In [1]: import numpy as np

In [2]: np.set_printoptions(precision=2, suppress=True, linewidth=100, sign=" ")

In [3]: arr = np.array([[0.0, 2.0, -3.0, 0.0, 3.0, 4.0],
   ...:     [0.0, 3.0, 1.0, -2.0, 0.0, 2.0],
   ...:     [-3.0, 0.0, 0.0, 3.0, 4.0, 4.0],
   ...:     [0.0, 0.0, 1.0, 2.0, 3.0, 4.0],
   ...:     [0.0, 0.0, 0.0, 0.0, 0.0, 0.0],
   ...:     [0.0, 0.0, 0.0, 0.0, -3.0, -3.0]])

In [4]: print(np.round(np.linalg.norm(arr, 2) / np.linalg.norm(arr), 2))
0.86

In [5]: print([round(float(x), 2) for x in np.linalg.svd(arr, compute_uv=False)[:3]])
[10.66, 4.91, 3.17]

In [6]: M = np.load("block10.npy")

In [7]: print(M)
[[-2.  1.  0.  0.  0.]
 [ 0. -2.  1.  0.  0.]
 [ 0.  0. -2.  1.  0.]
 [ 0.  0.  0. -2.  1.]
 [ 0.  0.  0.  0. -2.]]

In [8]: evals, evecs = np.linalg.eig(M)

In [9]: print(np.sort(np.linalg.eigvals(M @ M)))
[ 4.  4.  4.  4.  4.]

In [10]: print(evals)
[-2. -2. -2. -2. -2.]

In [11]: data = np.array([[0, 3, 0, 0], [2, 3, 0, 0], [0, 0, 0, 3], [0, 0, 2, 3]])

In [12]: hat = np.triu(np.array([[-2, 1, 2, 0], [1, -1, -1, -1], [1, -1, 0, 0], [2, -1, 1, 0]]), 1) + np.eye(4)

In [13]: M2 = hat @ data @ np.linalg.inv(hat)

In [14]: print(np.linalg.matrix_rank(M2))
4

In [15]: print(np.poly(M2))
[ 1. -6. -3. 36. 36.]

In [16]: print(M2)
[[ 2.  4.  0. 10.]
 [ 2.  1. -5. -5.]
 [ 0.  0.  0.  3.]
 [ 0.  0.  2.  3.]]

In [17]: print(np.trace(M2), np.trace(data))
6.0 6

In [18]: print(np.sort(np.linalg.eigvals(data).real))
[-1.37 -1.37  4.37  4.37]

In [19]: print((np.linalg.matrix_power((data != 0) + (data.T != 0) + np.eye(4), 4) > 0).astype(int))
[[ 1  1  0  0]
 [ 1  1  0  0]
 [ 0  0  1  1]
 [ 0  0  1  1]]

In [20]: print(round(np.linalg.det(data), 2))
36.0

In [21]: print((data != 0).astype(int))
[[ 0  1  0  0]
 [ 1  1  0  0]
 [ 0  0  0  1]
 [ 0  0  1  1]]

In [22]: gram = data.T @ data

In [23]: print((data @ data.T).shape)
(4, 4)

In [24]: print(np.allclose(gram, gram.T))
True

In [25]: print(gram)
[[  4   6   0   0]
 [  6  18   0   0]
 [  0   0   4   6]
 [  0   0   6  18]]

In [26]: print(np.trace(gram), (data ** 2).sum())
44 44

In [27]: print(np.linalg.svd(data, compute_uv=False) ** 2)
[ 20.22  20.22   1.78   1.78]

In [28]: u = np.array([0, 2, 0, 0, 4])

In [29]: r1 = np.array([2, -1, 3, 1, -2, 1])

In [30]: mat = np.outer(u, r1)

In [31]: print(mat)
[[ 0  0  0  0  0  0]
 [ 4 -2  6  2 -4  2]
 [ 0  0  0  0  0  0]
 [ 0  0  0  0  0  0]
 [ 8 -4 12  4 -8  4]]

In [32]: M2 = np.array([[2, -2, 0],
    ...:     [3, -2, -1],
    ...:     [2, -1, -2],
    ...:     [2, 1, -1],
    ...:     [0, 2, 0],
    ...:     [-1, 3, 3]])

In [33]: print(mat @ M2)
[[  0   0   0]
 [ 16 -10  -6]
 [  0   0   0]
 [  0   0   0]
 [ 32 -20 -12]]

In [34]: print(np.vstack([mat, M2.T]).shape)
(8, 6)

In [35]: print(np.linalg.matrix_rank(np.vstack([mat, M2.T])))
4

In [36]: print(M2.T @ mat.T)
[[  0  16   0   0  32]
 [  0 -10   0   0 -20]
 [  0  -6   0   0 -12]]

In [37]: print(np.einsum("ij,ij->i", mat, mat))
[   0   80    0    0  320]

In [38]: def softmax(z):
    ...:     e = np.exp(z - z.max(axis=-1, keepdims=True))
    ...:     return e / e.sum(axis=-1, keepdims=True)
    ...: 

In [39]: print(softmax(mat[0]))
[ 0.17  0.17  0.17  0.17  0.17  0.17]

In [40]: print(softmax(mat[0] + 5))
[ 0.17  0.17  0.17  0.17  0.17  0.17]

In [41]: print(softmax(mat).sum(axis=1))
[ 1.  1.  1.  1.  1.]

In [42]: S = mat @ mat.T / np.sqrt(6)

In [43]: print(softmax(S)[0] @ mat)
[ 2.4 -1.2  3.6  1.2 -2.4  1.2]

In [44]: print(np.round(softmax(S), 2) + 0)
[[ 0.2  0.2  0.2  0.2  0.2]
 [ 0.   0.   0.   0.   1. ]
 [ 0.2  0.2  0.2  0.2  0.2]
 [ 0.2  0.2  0.2  0.2  0.2]
 [ 0.   0.   0.   0.   1. ]]

In [45]: rk = np.linalg.matrix_rank(mat)

In [46]: print(rk)
1

In [47]: null = np.linalg.svd(mat)[2][rk:].T

In [48]: print([int(np.linalg.matrix_rank(mat[:i])) for i in range(1, len(mat) + 1)])
[0, 1, 1, 1, 1]

In [49]: print(null.shape)
(6, 5)

In [50]: print([int(np.linalg.matrix_rank(mat[:, :j + 1])) for j in range(6)])
[1, 1, 1, 1, 1, 1]

In [51]: print(round(float(np.trace(np.linalg.pinv(mat) @ mat)), 2))
1.0

In [52]: print(mat @ np.linalg.pinv(mat) @ mat)
[[ 0.  0.  0.  0.  0.  0.]
 [ 4. -2.  6.  2. -4.  2.]
 [ 0.  0.  0.  0.  0.  0.]
 [ 0.  0.  0.  0.  0.  0.]
 [ 8. -4. 12.  4. -8.  4.]]

In [53]: m1 = np.load("arr.npy")

In [54]: print(m1)
[[-2.  0.  0.]
 [ 0. -2.  0.]
 [ 0.  0. -2.]]

In [55]: print(m1 @ np.ones(3))
[-2. -2. -2.]

In [56]: print((m1 @ m1)[0])
[ 4.  0.  0.]

In [57]: evals, evecs = np.linalg.eig(m1)

In [58]: print(np.sort(np.linalg.eigvals(m1 @ m1)))
[ 4.  4.  4.]

In [59]: print(np.sort(np.linalg.eigvals(np.linalg.inv(m1))))
[-0.5 -0.5 -0.5]

In [60]: print(np.prod(evals))
-8.0

In [61]: print(evals)
[-2. -2. -2.]
